$ python -q
>>> import numpy as np
>>> np.set_printoptions(precision=1, suppress=True, linewidth=200)
>>> def rd(a):
...     return np.round(a, 1) + 0
... 
>>> data = np.load("m.npy")
>>> data
array([[8, 0, 0, 0, 0, 0, 0, 0, 0, 0],
       [0, 0, 0, 0, 0, 0, 0, 0, 0, 5],
       [0, 0, 0, 0, 0, 3, 0, 0, 0, 0],
       [0, 0, 0, 0, 0, 0, 0, 0, 0, 0],
       [0, 0, 0, 5, 0, 0, 0, 0, 0, 0],
       [0, 0, 0, 0, 0, 0, 0, 0, 0, 0],
       [0, 0, 0, 0, 0, 0, 0, 5, 0, 0],
       [0, 0, 0, 0, 0, 0, 3, 0, 0, 0],
       [0, 0, 4, 0, 0, 0, 0, 0, 0, 0],
       [0, 8, 0, 0, 0, 0, 0, 0, 0, 0]])
>>> # 5 groups of indices that never mix
>>> data @ data
array([[64,  0,  0,  0,  0,  0,  0,  0,  0,  0],
       [ 0, 40,  0,  0,  0,  0,  0,  0,  0,  0],
       [ 0,  0,  0,  0,  0,  0,  0,  0,  0,  0],
       [ 0,  0,  0,  0,  0,  0,  0,  0,  0,  0],
       [ 0,  0,  0,  0,  0,  0,  0,  0,  0,  0],
       [ 0,  0,  0,  0,  0,  0,  0,  0,  0,  0],
       [ 0,  0,  0,  0,  0,  0, 15,  0,  0,  0],
       [ 0,  0,  0,  0,  0,  0,  0, 15,  0,  0],
       [ 0,  0,  0,  0,  0, 12,  0,  0,  0,  0],
       [ 0,  0,  0,  0,  0,  0,  0,  0,  0, 40]])
>>> assert data == data.T
Traceback (most recent call last):
  File "<python-input-7>", line 1, in <module>
    assert data == data.T
           ^^^^^^^^^^^^^^
ValueError: The truth value of an array with more than one element is ambiguous. Use a.any() or a.all()
>>> print(rd(np.abs(np.linalg.eigvals(data)).max()))
8.0
>>> U, s, VT = np.linalg.svd(data, full_matrices=False)
>>> np.allclose(U * s @ VT, data)
True
>>> (s > 1e-8).sum()
np.int64(8)
>>> rd(s / s[0])
array([1. , 1. , 0.6, 0.6, 0.6, 0.5, 0.4, 0.4, 0. , 0. ])
>>> mat = np.loadtxt("layer17.csv", delimiter=",")
>>> mat
array([[-3., -2., -1.,  0.,  1.,  2.,  3.,  4.,  5.,  6.,  7.],
       [ 8.,  9., 10., 11., 12., 13., 14., 15., 16., 17., 18.],
       [19., 20., 21., 22., 23., 24., 25., 26., 27., 28., 29.],
       [30., 31., 32., 33., 34., 35., 36., 37., 38., 39., 40.],
       [41., 42., 43., 44., 45., 46., 47., 48., 49., 50., 51.],
       [52., 53., 54., 55., 56., 57., 58., 59., 60., 61., 62.],
       [63., 64., 65., 66., 67., 68., 69., 70., 71., 72., 73.]])
>>> B = np.array([[1, -5, -7],
...     [3, 9, 0],
...     [9, 4, 3],
...     [-4, 9, 4],
...     [4, 7, 3],
...     [-1, -8, -7],
...     [-4, 8, 4],
...     [0, 0, -4],
...     [-6, -8, -3],
...     [9, -1, -9],
...     [8, 3, 5]])
>>> np.einsum("ij,ij->i", mat, mat)
array([  154.,  1969.,  6446., 13585., 23386., 35849., 50974.])
>>> np.einsum("ik,kj->ji", mat, B)
array([[  52.,  261.,  470.,  679.,  888., 1097., 1306.],
       [ -17.,  181.,  379.,  577.,  775.,  973., 1171.],
       [ -31., -152., -273., -394., -515., -636., -757.]])
>>> U, s, VT = np.linalg.svd(mat)
>>> rd(s)
array([363.5,  14.7,   0. ,   0. ,   0. ,   0. ,   0. ])
>>> B = U[:, :2] @ np.diag(s[:2]) @ VT[:2]
>>> rd(np.abs(mat - B).max())
np.float64(0.0)
>>> rd(np.linalg.norm(mat - B) / np.linalg.norm(mat))
np.float64(0.0)
>>> print(rd(np.linalg.norm(mat - B, 2)), rd(s[2]))
0.0 0.0
>>> np.linalg.cond(mat) > 100
np.True_
>>> F = np.array([[3, 2, 2, 2],
...     [0, 0, 0, 0],
...     [6, 4, 4, 4],
...     [3, 2, 2, 2],
...     [6, 4, 4, 4],
...     [0, 0, 0, 0],
...     [0, 0, 0, 0]])
>>> F
array([[3, 2, 2, 2],
       [0, 0, 0, 0],
       [6, 4, 4, 4],
       [3, 2, 2, 2],
       [6, 4, 4, 4],
       [0, 0, 0, 0],
       [0, 0, 0, 0]])
>>> U, s, VT = np.linalg.svd(F)
>>> rd(s)
array([14.5,  0. ,  0. ,  0. ])
>>> B = U[:, :1] @ np.diag(s[:1]) @ VT[:1]
>>> rd(np.linalg.norm(F - B) / np.linalg.norm(F))
np.float64(0.0)
>>> np.linalg.matrix_rank(F, rtol=0.05)
np.int64(1)
>>> print(rd(np.linalg.norm(F - B, 2)), rd(s[1]))
0.0 0.0
>>> U, s, VT = np.linalg.svd(F, full_matrices=False)
>>> print(rd(U.T @ F @ VT.T))
[[14.5  0.   0.   0. ]
 [ 0.   0.   0.   0. ]
 [ 0.   0.   0.   0. ]
 [ 0.   0.   0.   0. ]]
>>> rd(s / s[0])
array([1., 0., 0., 0.])
>>> U.shape, s.shape, VT.shape
((7, 4), (4,), (4, 4))
>>> U, s, VT = np.linalg.svd(F)
>>> evecs = VT[:(s > 1e-8).sum()]
>>> rng = np.random.default_rng(47328)
>>> x = F[2] + 5 * F[5] + rng.integers(2) * np.eye(4)[0]
>>> x
array([6., 4., 4., 4.])
>>> print(rd(evecs.T @ evecs))
[[0.4 0.3 0.3 0.3]
 [0.3 0.2 0.2 0.2]
 [0.3 0.2 0.2 0.2]
 [0.3 0.2 0.2 0.2]]
>>> np.linalg.cond(F) > 100
np.True_
>>> np.linalg.matrix_rank(F, rtol=0.1)
np.int64(1)
>>> [round(float(x), 1) for x in np.linalg.svd(F, compute_uv=False)[:3]]
[14.5, 0.0, 0.0]
>>> K = np.load("run17.npy")
>>> K
array([[  9,  -2,  -2,  -2,   6,  -1,   1,   0,  12,  -4,   0,   7,   9,   3],
       [  3,   8,   4,   7,  -3,   6,   5,   8,  -2,   8,   8,  -1,  -1,   8],
       [  1,  -4,  -2,  -2,   4,  -1,  -1,  -4,   2,  -4,  -4,   1,   1,  -3],
       [-14,  -1,   0,  -6, -11,  -8,  -7,  -2,  -9,   0,  -2,  -5,  -6,  -7],
       [  6,  -1,   0,   6,   9,   8,   5,  -2,  -1,   0,  -2,  -1,  -2,   1],
       [  6,  -4,  -2,   1,   9,   3,   2,  -4,   4,  -4,  -4,   2,   2,  -1],
       [-22,  -6,  -2, -11, -13, -13, -12,  -8, -14,  -4,  -8,  -8, -10, -15],
       [-17,  -6,  -2,  -8,  -8,  -9,  -9,  -8, -12,  -4,  -8,  -7,  -9, -13],
       [ -1,   4,   2,   2,  -4,   1,   1,   4,  -2,   4,   4,  -1,  -1,   3],
       [  8,   5,   2,   5,   2,   5,   5,   6,   5,   4,   6,   3,   4,   8],
       [ -3,  -5,  -2,  -2,   3,  -1,  -2,  -6,  -3,  -4,  -6,  -2,  -3,  -6],
       [-18,  -8,  -4, -16, -12, -18, -14,  -8,  -4,  -8,  -8,  -2,  -2, -14]])
>>> np.linalg.lstsq(K[:-1].T, K[-1])[2]
np.int32(3)
>>> print(np.allclose(K[:-1].T @ np.linalg.lstsq(K[:-1].T, K[-1])[0], K[-1]))
True
>>> feats = np.load("sample10.npy")
>>> feats
array([[-2, -1,  0,  1, -3, -1,  2, -1,  3, -3,  2, -1],
       [ 0,  0, -1, -2, -3,  1,  0, -1, -1,  3, -1,  2],
       [ 0, -1, -1,  0,  1, -3,  2, -2,  2, -1, -1,  1],
       [ 3, -3,  2, -2,  1, -1, -2,  1,  2,  0,  2,  2],
       [-1,  0, -1, -3,  0,  1,  3,  2, -3,  3, -3, -1],
       [-3,  1, -2,  2,  1, -2,  0,  0, -1,  0,  2,  2],
       [ 3,  3, -1, -2,  3,  1, -1,  3, -1,  1,  1,  3],
       [ 1,  3, -3,  0, -2, -2,  2,  3,  0,  0,  2, -2],
       [ 3,  0,  2, -3,  3,  0,  3, -3,  1, -3, -3,  0],
       [-1,  0, -1, -3,  0,  1,  3,  2, -3,  3, -3, -1],
       [-2, -1,  3, -1, -1,  3,  3,  0,  2, -2,  3,  0],
       [ 2,  2, -3,  3,  1, -1,  3,  2,  1, -1,  2, -1]])
>>> # rank 11
>>> rd(feats @ np.linalg.pinv(feats) @ feats)
array([[-2., -1.,  0.,  1., -3., -1.,  2., -1.,  3., -3.,  2., -1.],
       [ 0.,  0., -1., -2., -3.,  1.,  0., -1., -1.,  3., -1.,  2.],
       [ 0., -1., -1.,  0.,  1., -3.,  2., -2.,  2., -1., -1.,  1.],
       [ 3., -3.,  2., -2.,  1., -1., -2.,  1.,  2.,  0.,  2.,  2.],
       [-1.,  0., -1., -3.,  0.,  1.,  3.,  2., -3.,  3., -3., -1.],
       [-3.,  1., -2.,  2.,  1., -2.,  0.,  0., -1.,  0.,  2.,  2.],
       [ 3.,  3., -1., -2.,  3.,  1., -1.,  3., -1.,  1.,  1.,  3.],
       [ 1.,  3., -3.,  0., -2., -2.,  2.,  3.,  0.,  0.,  2., -2.],
       [ 3.,  0.,  2., -3.,  3.,  0.,  3., -3.,  1., -3., -3.,  0.],
       [-1.,  0., -1., -3.,  0.,  1.,  3.,  2., -3.,  3., -3., -1.],
       [-2., -1.,  3., -1., -1.,  3.,  3.,  0.,  2., -2.,  3.,  0.],
       [ 2.,  2., -3.,  3.,  1., -1.,  3.,  2.,  1., -1.,  2., -1.]])
>>> print(np.allclose(feats[:-1].T @ np.linalg.lstsq(feats[:-1].T, feats[-1])[0], feats[-1]))
False
>>> np.unique(feats.round(6), axis=0).shape
(11, 12)
>>> U, s, VT = np.linalg.svd(feats)
>>> np.argmax(s[:-1] / (s[1:] + 1e-6)) + 1
np.int64(11)
>>> rd(s)
array([12.2, 10.7,  9.4,  8.7,  7.1,  5.3,  5. ,  4. ,  2.6,  1.1,  0.7,  0. ])
>>> B = U[:, :11] @ np.diag(s[:11]) @ VT[:11]
>>> print(np.linalg.matrix_rank(B))
11
>>> print(rd(B))
[[-2. -1.  0.  1. -3. -1.  2. -1.  3. -3.  2. -1.]
 [ 0.  0. -1. -2. -3.  1.  0. -1. -1.  3. -1.  2.]
 [ 0. -1. -1.  0.  1. -3.  2. -2.  2. -1. -1.  1.]
 [ 3. -3.  2. -2.  1. -1. -2.  1.  2.  0.  2.  2.]
 [-1.  0. -1. -3.  0.  1.  3.  2. -3.  3. -3. -1.]
 [-3.  1. -2.  2.  1. -2.  0.  0. -1.  0.  2.  2.]
 [ 3.  3. -1. -2.  3.  1. -1.  3. -1.  1.  1.  3.]
 [ 1.  3. -3.  0. -2. -2.  2.  3.  0.  0.  2. -2.]
 [ 3.  0.  2. -3.  3.  0.  3. -3.  1. -3. -3.  0.]
 [-1.  0. -1. -3.  0.  1.  3.  2. -3.  3. -3. -1.]
 [-2. -1.  3. -1. -1.  3.  3.  0.  2. -2.  3.  0.]
 [ 2.  2. -3.  3.  1. -1.  3.  2.  1. -1.  2. -1.]]
>>> rd(np.abs(feats - B).max())
np.float64(0.0)
>>> rd(np.linalg.norm(feats - B) / np.linalg.norm(feats))
np.float64(0.0)
>>> np.linalg.matrix_rank(feats, rtol=0.05)
np.int64(11)
>>> rk = np.linalg.matrix_rank(feats)
>>> rk
np.int64(11)
>>> N = np.linalg.svd(feats)[2][rk:].T
>>> print(N.shape)
(12, 1)
>>> X = np.load("arr.npy")
>>> rd(X)
array([[ 0.9,  0. , -0.1, -0.1, -0.1, -0.1, -0.1, -0.1,  0. , -0.1, -0.1, -0.1, -0.1, -0.1],
       [ 0. ,  1. ,  0. ,  0. ,  0. ,  0. ,  0. ,  0. ,  0. ,  0. ,  0. ,  0. ,  0. ,  0. ],
       [-0.1,  0. ,  0.8, -0.2, -0.1, -0.2, -0.2, -0.2,  0. , -0.1, -0.1, -0.2, -0.1, -0.2],
       [-0.1,  0. , -0.2,  0.8, -0.1, -0.2, -0.2, -0.2,  0. , -0.1, -0.1, -0.2, -0.1, -0.2],
       [-0.1,  0. , -0.1, -0.1,  0.9, -0.1, -0.1, -0.1,  0. , -0.1, -0.1, -0.1, -0.1, -0.1],
       [-0.1,  0. , -0.2, -0.2, -0.1,  0.8, -0.2, -0.2,  0. , -0.1, -0.1, -0.2, -0.1, -0.2],
       [-0.1,  0. , -0.2, -0.2, -0.1, -0.2,  0.7, -0.3,  0. , -0.1, -0.1, -0.2, -0.1, -0.3],
       [-0.1,  0. , -0.2, -0.2, -0.1, -0.2, -0.3,  0.7,  0. , -0.1, -0.1, -0.2, -0.1, -0.3],
       [ 0. ,  0. ,  0. ,  0. ,  0. ,  0. ,  0. ,  0. ,  1. ,  0. ,  0. ,  0. ,  0. ,  0. ],
       [-0.1,  0. , -0.1, -0.1, -0.1, -0.1, -0.1, -0.1,  0. ,  0.9, -0.1, -0.1, -0.1, -0.1],
       [-0.1,  0. , -0.1, -0.1, -0.1, -0.1, -0.1, -0.1,  0. , -0.1,  0.9, -0.1, -0.1, -0.1],
       [-0.1,  0. , -0.2, -0.2, -0.1, -0.2, -0.2, -0.2,  0. , -0.1, -0.1,  0.8, -0.1, -0.2],
       [-0.1,  0. , -0.1, -0.1, -0.1, -0.1, -0.1, -0.1,  0. , -0.1, -0.1, -0.1,  0.9, -0.1],
       [-0.1,  0. , -0.2, -0.2, -0.1, -0.2, -0.3, -0.3,  0. , -0.1, -0.1, -0.2, -0.1,  0.7]])
>>> # symmetric
>>> B = X / np.linalg.norm(X, axis=1, keepdims=True)
>>> gram = B @ B.T
>>> rd(np.linalg.norm(B, axis=1))
array([1., 1., 1., 1., 1., 1., 1., 1., 1., 1., 1., 1., 1., 1.])
>>> rd(gram[10])
array([0., 0., 0., 0., 0., 0., 0., 0., 0., 0., 1., 0., 0., 0.])
